$ ipython --no-banner

In [1]: import numpy as np

In [2]: np.set_printoptions(precision=3, suppress=True, linewidth=200)

In [3]: def tidy(a):
   ...:     return np.round(a, 3) + 0
   ...: 

In [4]: E = np.array([[0, -4, 4, 0], [4, 0, -3, -4], [-4, 3, 0, -3], [0, 4, 3, 0]])

In [5]: print(tidy(np.linalg.det(E)))
784.0

In [6]: print(tidy(np.sort(np.abs(np.linalg.eigvals(E)))))
[3.942 3.942 7.104 7.104]

In [7]: E.inv()
AttributeError: 'numpy.ndarray' object has no attribute 'inv'


In [8]: print(E @ E)
[[-32  12  12   4]
 [ 12 -41   4   9]
 [ 12   4 -34 -12]
 [  4   9 -12 -25]]

In [9]: m1 = np.load("arr.npy")

In [10]: print(m1)
[[1 2 2]
 [2 0 0]
 [0 2 2]
 [7 2 2]]

In [11]: # rows and columns are dependent

In [12]: Uu, s, vt = np.linalg.svd(m1)

In [13]: print(np.argmax(s[:-1] / (s[1:] + 1e-6)) + 1)
2

In [14]: B = Uu[:, :2] @ np.diag(s[:2]) @ vt[:2]

In [15]: print(tidy(np.linalg.norm(m1 - B, 2)), tidy(s[2]))
0.0 0.0

In [16]: r = np.linalg.matrix_rank(m1)

In [17]: print(r)
2

In [18]: ns = np.linalg.svd(m1)[2][r:].T

In [19]: print(np.linalg.matrix_rank(m1.T @ m1), np.linalg.matrix_rank(m1 @ m1.T))
2 2

In [20]: print([int(np.linalg.matrix_rank(m1[:i])) for i in range(1, len(m1) + 1)])
[1, 2, 2, 2]

In [21]: print(tidy(m1 @ ns))
[[0.]
 [0.]
 [0.]
 [0.]]

In [22]: print(np.allclose(m1 @ ns, 0))
True

In [23]: Uu, s, vt = np.linalg.svd(m1)

In [24]: vecs = vt[:(s > 1e-8).sum()]

In [25]: rng = np.random.default_rng(63)

In [26]: x = m1[1] + 5 * m1[2] + rng.integers(2) * np.eye(3)[1]

In [27]: print(x)
[ 2. 10. 10.]

In [28]: print(tidy(np.diag(vecs.T @ vecs)))
[1.  0.5 0.5]

In [29]: print(np.linalg.matrix_rank(np.vstack([m1, x])))
2

In [30]: print(np.allclose(vecs.T @ vecs @ x, x))
True

In [31]: print(np.unique(m1.round(6), axis=0).shape)
(4, 3)

In [32]: print(np.linalg.lstsq(m1[:-1].T, m1[-1])[2])
2

In [33]: print(np.allclose(m1[:-1].T @ np.linalg.lstsq(m1[:-1].T, m1[-1])[0], m1[-1]))
True

In [34]: print(np.linalg.cond(m1) > 100)
True

In [35]: print(np.argsort(-np.linalg.norm(m1, axis=0).round(6), kind="stable")[:3])
[0 1 2]

In [36]: O, _ = np.linalg.qr(np.array([[-0.5, 0.9, 0.1, -2.1],
    ...:     [-0.7, -0.4, 0.2, 0.9],
    ...:     [-0.4, -1.0, -0.8, -0.5],
    ...:     [-0.6, -1.4, 1.5, -0.3]]))

In [37]: w = np.array([1, -2, -2, 0])

In [38]: arr = O @ np.diag(w) @ O.T

In [39]: print(tidy(arr))
[[-0.968  0.119  0.812  0.959]
 [ 0.119  0.334  0.118  0.599]
 [ 0.812  0.118 -1.361  0.76 ]
 [ 0.959  0.599  0.76  -1.005]]

In [40]: idx = rng.permutation(4)

In [41]: print(idx)
[2 0 3 1]

In [42]: B = arr[idx][:, idx]

In [43]: print(tidy(np.diag(B)))
[-1.361 -0.968 -1.005  0.334]

In [44]: print(tidy(np.trace(B)))
-3.0

In [45]: print(np.argsort(-np.linalg.norm(arr, axis=0).round(6), kind="stable")[:3])
[2 3 0]

In [46]: print([round(float(x), 3) for x in np.linalg.svd(arr, compute_uv=False)[:3]])
[2.0, 2.0, 1.0]

In [47]: J = np.loadtxt("w.csv", delimiter=",")

In [48]: print(J)
[[ 3.  3.  3.  3.]
 [ 3.  6.  6.  6.]
 [ 3.  6.  9.  9.]
 [ 3.  6.  9. 12.]]

In [49]: L = np.linalg.cholesky(J)

In [50]: print(tidy(np.diag(L) ** 2))
[3. 3. 3. 3.]

In [51]: print(tidy(np.prod(np.diag(L)) ** 2), tidy(np.linalg.det(J)))
81.0 81.0

In [52]: print(tidy(J / np.sqrt(np.outer(np.diag(J), np.diag(J)))))
[[1.    0.707 0.577 0.5  ]
 [0.707 1.    0.816 0.707]
 [0.577 0.816 1.    0.866]
 [0.5   0.707 0.866 1.   ]]

In [53]: print(tidy(L))
[[1.732 0.    0.    0.   ]
 [1.732 1.732 0.    0.   ]
 [1.732 1.732 1.732 0.   ]
 [1.732 1.732 1.732 1.732]]

In [54]: print(tidy(L @ L.T))
[[ 3.  3.  3.  3.]
 [ 3.  6.  6.  6.]
 [ 3.  6.  9.  9.]
 [ 3.  6.  9. 12.]]

In [55]: B = np.array([[1, 2, 3], [4, 2, 4]])

In [56]: W2 = np.kron(B, L)

In [57]: print(tidy(np.linalg.norm(W2, 2)), tidy(np.linalg.norm(B, 2) * np.linalg.norm(L, 2)))
34.49 34.49

In [58]: print(W2.shape)
(8, 12)

In [59]: blk = np.stack([J, 5 * J, J[::-1]])

In [60]: print(tidy(np.linalg.det(blk)))
[   81. 50625.    81.]

In [61]: print(blk.sum(axis=0))
[[21. 24. 27. 30.]
 [21. 42. 45. 45.]
 [21. 42. 60. 60.]
 [21. 39. 57. 75.]]

In [62]: print(blk.shape)
(3, 4, 4)

In [63]: print((arr - arr.T) / 2)
[[0. 0. 0. 0.]
 [0. 0. 0. 0.]
 [0. 0. 0. 0.]
 [0. 0. 0. 0.]]

In [64]: print(tidy((arr + arr.T) / 2))
[[-0.968  0.119  0.812  0.959]
 [ 0.119  0.334  0.118  0.599]
 [ 0.812  0.118 -1.361  0.76 ]
 [ 0.959  0.599  0.76  -1.005]]

In [65]: print(tidy(np.linalg.det(arr)))
0.0

In [66]: assert arr == arr.T
ValueError: The truth value of an array with more than one element is ambiguous. Use a.any() or a.all()


In [67]: print(tidy(np.abs(np.linalg.eigvals(arr)).max()))
2.0

In [68]: print(tidy(np.trace(arr)))
-3.0

In [69]: arr.inv()
AttributeError: 'numpy.ndarray' object has no attribute 'inv'


In [70]: np.linalg.determinant(arr)
AttributeError: module 'numpy.linalg' has no attribute 'determinant'


In [71]: print(tidy(arr @ arr))
[[ 2.531  0.595 -1.148 -1.205]
 [ 0.595  0.499  0.431 -0.199]
 [-1.148  0.431  3.103 -0.948]
 [-1.205 -0.199 -0.948  2.868]]

In [72]: print(tidy(np.linalg.matrix_power(arr, 2)))
[[ 2.531  0.595 -1.148 -1.205]
 [ 0.595  0.499  0.431 -0.199]
 [-1.148  0.431  3.103 -0.948]
 [-1.205 -0.199 -0.948  2.868]]

In [73]: data = np.loadtxt("layer8.csv", delimiter=",")

In [74]: print(tidy(data))
[[  5.472 -18.608   4.877]
 [ -8.977  13.81  -11.344]
 [ -6.087  18.1    -5.946]
 [ -5.589  18.519  -5.079]
 [ -5.925  18.243  -5.663]
 [  7.046 -17.08    7.656]
 [-10.082  -4.356 -16.715]
 [ -0.487 -19.445  -4.654]
 [-10.262  -3.449 -16.816]
 [ 10.838  -1.4    16.751]
 [ 10.844  -1.53   16.735]
 [ -1.576 -18.929  -6.262]
 [-10.83    5.29  -15.96 ]
 [ -5.956 -14.617 -12.283]
 [-10.77    6.128 -15.699]
 [ -2.947 -17.989  -8.228]
 [ -6.944 -13.007 -13.513]
 [ -6.106  18.082  -5.979]]

In [75]: r = np.linalg.matrix_rank(data)

In [76]: print(r)
2

In [77]: ns = np.linalg.svd(data)[2][r:].T

In [78]: print([int(np.linalg.matrix_rank(data[:i])) for i in range(1, len(data) + 1)])
[1, 2, 2, 2, 2, 2, 2, 2, 2, 2, 2, 2, 2, 2, 2, 2, 2, 2]

In [79]: print([int(np.linalg.matrix_rank(np.delete(data, i, axis=0))) for i in range(18)])
[2, 2, 2, 2, 2, 2, 2, 2, 2, 2, 2, 2, 2, 2, 2, 2, 2, 2]

In [80]: print(tidy(data @ ns))
[[0.]
 [0.]
 [0.]
 [0.]
 [0.]
 [0.]
 [0.]
 [0.]
 [0.]
 [0.]
 [0.]
 [0.]
 [0.]
 [0.]
 [0.]
 [0.]
 [0.]
 [0.]]

In [81]: print(ns.shape)
(3, 1)

In [82]: print([int(np.linalg.matrix_rank(data[:, :j + 1])) for j in range(3)])
[1, 2, 2]

In [83]: print(tidy(ns @ ns.T))
[[ 0.704  0.09  -0.448]
 [ 0.09   0.011 -0.057]
 [-0.448 -0.057  0.285]]

In [84]: print(np.allclose(data @ ns, 0))
True

In [85]: C2 = np.cov(data, rowvar=False)

In [86]: print(np.argsort(-data.std(axis=0).round(6), kind="stable"))
[1 2 0]

In [87]: print(C2.shape)
(3, 3)

In [88]: print(tidy(np.median(data, axis=0)))
[-5.941 -2.49  -6.121]

In [89]: print(tidy(np.corrcoef(data[:, 0], data[:, 1])[0, 1]))
-0.384

In [90]: x = np.array([0, 1, 0])

In [91]: print(tidy(data @ x))
[-18.608  13.81   18.1    18.519  18.243 -17.08   -4.356 -19.445  -3.449  -1.4    -1.53  -18.929   5.29  -14.617   6.128 -17.989 -13.007  18.082]

In [92]: print(np.sign((data @ x).round(6)))
[-1.  1.  1.  1.  1. -1. -1. -1. -1. -1. -1. -1.  1. -1.  1. -1. -1.  1.]

In [93]: x @ data
ValueError: matmul: Input operand 1 has a mismatch in its core dimension 0, with gufunc signature (n?,k),(k,m?)->(n?,m?) (size 18 is different from 3)


In [94]: W2 = data[[4, 14]].astype(float)

In [95]: for _ in range(7):
    ...:     idx = np.linalg.norm(data[:, None] - W2, axis=-1).argmin(axis=1)
    ...:     W2 = np.array([data[idx == j].mean(axis=0) for j in range(2)])
    ...: 

In [96]: print(idx)
[1 0 0 0 0 1 1 1 1 0 0 1 0 1 0 1 1 0]

In [97]: print(tidy(W2))
[[ -3.623  10.582  -3.576]
 [ -2.859 -14.165  -7.326]]

In [98]: print(np.bincount(idx))
[9 9]

In [99]: W0 = np.load("sample13.npy")

In [100]: print(W0)
[[0 0 0 1]
 [0 1 0 0]
 [0 0 1 0]
 [1 0 0 0]]

In [101]: w, vecs = np.linalg.eigh(W0)

In [102]: x = np.array([3, 2, 4, 2])

In [103]: print(tidy(vecs * np.maximum(w, 0) @ vecs.T))
[[0.5 0.  0.  0.5]
 [0.  1.  0.  0. ]
 [0.  0.  1.  0. ]
 [0.5 0.  0.  0.5]]

In [104]: print(x @ W0 @ x)
32

In [105]: print(tidy(x @ W0 @ x / (x @ x)), w[0], w[-1])
0.97 -1.0 1.0

In [106]: print(tidy(vecs * np.abs(w) @ vecs.T))
[[1. 0. 0. 0.]
 [0. 1. 0. 0.]
 [0. 0. 1. 0.]
 [0. 0. 0. 1.]]

In [107]: A = np.load("block12.npy")

In [108]: print(A)
[[-2 -4]
 [ 0 -2]]

In [109]: f = np.array([1, 1])

In [110]: B = A + np.outer(f, np.eye(2)[0])

In [111]: print(tidy(np.linalg.det(B) / np.linalg.det(A)), tidy(1 + np.linalg.solve(A, f)[0]))
1.5 1.5

In [112]: print(np.linalg.matrix_rank(np.linalg.inv(B) - np.linalg.inv(A), tol=1e-8))
1

In [113]: print(B)
[[-1. -4.]
 [ 1. -2.]]

In [114]: x = np.array([-2, -2])

In [115]: print(np.einsum("ij,j->i", B, x))
[10.  2.]

In [116]: print(np.linalg.norm(B @ x) <= np.linalg.norm(B, 2) * np.linalg.norm(x) + 1e-9)
True

In [117]: print(B @ x)
[10.  2.]

In [118]: print((B * x).sum(axis=1))
[10.  2.]

In [119]: w, vecs = np.linalg.eig(A)

In [120]: print(A @ vecs[:, 0] - w[0] * vecs[:, 0])
[0. 0.]

In [121]: print((A + A.T) / 2)
[[-2. -2.]
 [-2. -2.]]

In [122]: print(np.trace(A))
-4

In [123]: print(tidy(np.abs(np.linalg.eigvals(A)).max()))
2.0

In [124]: assert A == A.T
ValueError: The truth value of an array with more than one element is ambiguous. Use a.any() or a.all()


In [125]: f = np.array([1, 0])

In [126]: print(np.correlate(A[0], A[1], "full"))
[4 8 0]

In [127]: print(np.convolve(A[0], f))
[-2 -4  0]

In [128]: X = np.load("out10.npy")

In [129]: print(X)
[[-1.  1.  0.  0.]
 [ 0. -1.  1.  0.]
 [ 0.  0. -1.  1.]
 [ 0.  0.  0. -1.]]

In [130]: O, vecs = np.linalg.qr(X[:, :3])[0], np.linalg.qr(X[:, 3:])[0]

In [131]: s = np.linalg.svd(O.T @ vecs, compute_uv=False)

In [132]: print(tidy(np.linalg.norm(O @ O.T - vecs @ vecs.T, 2)))
1.0

In [133]: print((s > 0.9).sum())
0

In [134]: O = A.astype(float).copy()

In [135]: for j in range(2):
     ...:     O[:, j] -= O[:, :j] @ (O[:, :j].T @ O[:, j])
     ...:     O[:, j] /= np.linalg.norm(O[:, j])
     ...: 

In [136]: print(O.T @ O)
[[1. 0.]
 [0. 1.]]
